$ python -q
>>> import numpy as np
>>> np.set_printoptions(precision=3, suppress=True, linewidth=100, legacy="1.25")
>>> feats = np.load("a.npy")
>>> feats
array([[4, 0, 0, 4],
       [0, 0, 0, 0],
       [0, 0, 0, 0],
       [4, 0, 0, 4]])
>>> rk = np.linalg.matrix_rank(feats)
>>> print(rk)
1
>>> null = np.linalg.svd(feats)[2][rk:].T
>>> np.round(feats @ null, 3) + 0
array([[0., 0., 0.],
       [0., 0., 0.],
       [0., 0., 0.],
       [0., 0., 0.]])
>>> [int(np.linalg.matrix_rank(feats[:, :j + 1])) for j in range(4)]
[1, 1, 1, 1]
>>> np.linalg.matrix_rank(feats.T @ feats), np.linalg.matrix_rank(feats @ feats.T)
(1, 1)
>>> rng = np.random.default_rng(263933)
>>> idx = rng.permutation(4)
>>> idx
array([3, 1, 0, 2])
>>> Y = feats[idx][:, idx]
>>> np.sort(np.abs(np.linalg.eigvals(Y)))
array([0., 0., 0., 8.])
>>> np.trace(Y)
8
>>> print(np.diag(Y))
[4 0 4 0]
>>> round(np.trace(np.linalg.pinv(feats) @ feats), 3)
1.0
>>> feats @ np.linalg.pinv(feats) @ feats
array([[4., 0., 0., 4.],
       [0., 0., 0., 0.],
       [0., 0., 0., 0.],
       [4., 0., 0., 4.]])
>>> Y = np.array([[-1, 1], [2, 2]])
>>> Z = np.kron(Y, feats)
>>> round(np.linalg.norm(Z, 2), 3), np.round(np.linalg.norm(Y, 2) * np.linalg.norm(feats, 2), 3)
(22.627, 22.627)
>>> Z.shape
(8, 8)
>>> K = np.load("m.npy")
>>> K
array([[ 0.309,  0.   , -0.951],
       [ 0.   ,  1.   ,  0.   ],
       [ 0.951,  0.   ,  0.309]])
>>> print(K[:, 2] @ K[:, 1])
0.0
>>> print(np.linalg.pinv(K))
[[ 0.309  0.     0.951]
 [ 0.     1.     0.   ]
 [-0.951  0.     0.309]]
>>> idx = rng.permutation(3)
>>> idx
array([2, 0, 1])
>>> Y = K[idx][:, idx]
>>> round(float(np.linalg.det(Y)), 3), round(np.linalg.det(K[idx]), 3)
(1.0, 1.0)
>>> round(float(np.trace(Y)), 3)
1.618
>>> print(np.allclose(Y, K))
False
>>> Y
array([[ 0.309,  0.951,  0.   ],
       [-0.951,  0.309,  0.   ],
       [ 0.   ,  0.   ,  1.   ]])
>>> Y = np.array([[1, 1], [2, 3]])
>>> Z = np.array([[2, 0], [2, 2]])
>>> data = np.kron(Y, Z)
>>> data
array([[2, 0, 2, 0],
       [2, 2, 2, 2],
       [4, 0, 6, 0],
       [4, 4, 6, 6]])
>>> round(float(np.linalg.det(data)), 3)
16.0
>>> np.sort(np.abs(np.linalg.eigvals(data)))
array([0.536, 0.536, 7.464, 7.464])
>>> np.trace(data)
16
>>> (data + data.T) / 2
array([[2., 1., 3., 2.],
       [1., 2., 1., 3.],
       [3., 1., 6., 3.],
       [2., 3., 3., 6.]])
>>> (data - data.T) / 2
array([[ 0., -1., -1., -2.],
       [ 1.,  0.,  1., -1.],
       [ 1., -1.,  0., -3.],
       [ 2.,  1.,  3.,  0.]])
>>> np.allclose(data, data.T)
False
>>> Y = data[0, 0] * data[1:] - np.outer(data[1:, 0], data[0])
>>> Y
array([[ 0,  4,  0,  4],
       [ 0,  0,  4,  0],
       [ 0,  8,  4, 12]])
>>> np.flatnonzero(~Y.round(6).any(axis=1))
array([], dtype=int64)
>>> print(np.linalg.norm(Y, axis=1).argmax())
2
>>> round(np.linalg.norm(Y, "nuc"), 3)
21.045
>>> round(float(np.linalg.norm(Y[1], 1)), 3), np.round(np.linalg.norm(Y[1], np.inf), 3)
(4.0, 4.0)
>>> M = np.loadtxt("sample11.csv", delimiter=",")
>>> M
array([[-1.091,  1.464, -0.817],
       [-1.091,  0.12 ,  1.672],
       [ 1.273,  1.358,  0.733]])
>>> hat = np.triu(np.array([[-1, 0, -4], [-1, 0, 5], [-5, -5, 0]]), 1) + np.eye(3)
>>> Y = hat @ M @ np.linalg.inv(hat)
>>> Y
array([[-6.182, -3.967, -8.639],
       [ 5.273,  6.909, -8.119],
       [ 1.273,  1.358, -0.965]])
>>> hat @ M - M @ hat
array([[ -5.091,  -5.431, -14.612],
       [  6.364,   6.789,  -1.302],
       [  0.   ,   0.   ,  -1.698]])
>>> O, Rm = np.linalg.qr(data)
>>> np.round(O @ Rm, 3) + 0
array([[2., 0., 2., 0.],
       [2., 2., 2., 2.],
       [4., 0., 6., 0.],
       [4., 4., 6., 6.]])
>>> round(abs(Rm[0, 0]), 3), np.round(np.linalg.norm(data[:, 0]), 3)
(6.325, 6.325)
>>> O
array([[-0.316,  0.316,  0.632,  0.632],
       [-0.316, -0.316,  0.632, -0.632],
       [-0.632,  0.632, -0.316, -0.316],
       [-0.632, -0.632, -0.316,  0.316]])
>>> np.allclose(Rm.T @ Rm, data.T @ data)
True
>>> Rm.round(3) + 0
array([[-6.325, -3.162, -8.854, -4.427],
       [ 0.   , -3.162,  0.   , -4.427],
       [ 0.   ,  0.   , -1.265, -0.632],
       [ 0.   ,  0.   ,  0.   ,  0.632]])
>>> np.trace(O @ O.T)
4.0
>>> np.abs(np.diag(Rm))
array([6.325, 3.162, 1.265, 0.632])
>>> print(round(float(np.linalg.det(M)), 3))
8.0
>>> np.linalg.matrix_power(M, 2)
array([[-1.447, -2.53 ,  2.74 ],
       [ 3.187,  0.688,  2.318],
       [-1.937,  3.021,  1.767]])
>>> M @ M
array([[-1.447, -2.53 ,  2.74 ],
       [ 3.187,  0.688,  2.318],
       [-1.937,  3.021,  1.767]])
>>> np.sort(np.abs(np.linalg.eigvals(M)))
array([2., 2., 2.])
>>> X = np.array([[1.0, -3.0, 0.0, 0.0],
...     [-3.0, 0.0, -3.0, 0.0],
...     [0.0, -3.0, 5.0, -3.0],
...     [0.0, 0.0, -3.0, 6.0]])
>>> vals, vecs = np.linalg.eig(X)
>>> np.sort(np.linalg.eigvals(X @ X))
array([ 3.365, 10.971, 19.459, 82.205])
>>> np.round(np.prod(vals), 3)
-243.0
>>> f, g = X[1], X[2]
>>> print(f @ g)
-15.0
>>> f @ f
18.0
>>> pr = (f @ g) / (f @ f) * f
>>> np.round(np.linalg.norm(f + g) ** 2 + np.linalg.norm(f - g) ** 2, 3)
122.0
>>> mat = np.load("block12.npy")
>>> mat
array([[-6.595,  0.444,  0.182,  0.347],
       [ 0.444, -6.284, -0.105, -0.03 ],
       [ 0.182, -0.105, -6.036,  0.042],
       [ 0.347, -0.03 ,  0.042, -5.085]])
>>> x0 = np.array([1, 3, 1, 2])
>>> target = mat @ x0
>>> b, lr = np.zeros(4), 1 / np.linalg.norm(mat, 2) ** 2
>>> for i in range(50):
...     b -= lr * mat.T @ (mat @ b - target)
...     if i % 10 == 0: print(i, round(np.linalg.norm(mat @ b - target), 3))
... 
0 7.329
10 0.005
20 0.0
30 0.0
40 0.0
>>> print(b)
[1. 3. 1. 2.]
>>> round(np.linalg.cond(mat), 3)
1.4
>>> x0 = np.array([1, 3, 0, 1])
>>> mat @ np.ones(4)
array([-5.622, -5.975, -5.917, -4.726])
>>> mat * x0
array([[ -6.595,   1.332,   0.   ,   0.347],
       [  0.444, -18.852,  -0.   ,  -0.03 ],
       [  0.182,  -0.315,  -0.   ,   0.042],
       [  0.347,  -0.09 ,   0.   ,  -5.085]])
>>> print((mat @ x0).argmax())
2
>>> idx = rng.permutation(4)
>>> idx
array([3, 0, 2, 1])
>>> Y = mat[idx][:, idx]
>>> np.diag(Y)
array([-5.085, -6.595, -6.036, -6.284])
>>> np.allclose(Y, mat)
False
>>> Y = mat + rng.integers(-2, 3, (4, 3)) @ rng.integers(-2, 3, (3, 4))
>>> Y
array([[-11.595,   1.444,  -1.818,   1.347],
       [ -2.556,  -7.284,   1.895,   2.97 ],
       [  4.182,  -1.105,  -7.036,  -1.958],
       [ -0.653,  -0.03 ,   3.042,  -3.085]])
>>> np.linalg.matrix_rank(Y - mat, tol=1e-8)
3
>>> print(Y - mat)
[[-5.  1. -2.  1.]
 [-3. -1.  2.  3.]
 [ 4. -1. -1. -2.]
 [-1.  0.  3.  2.]]
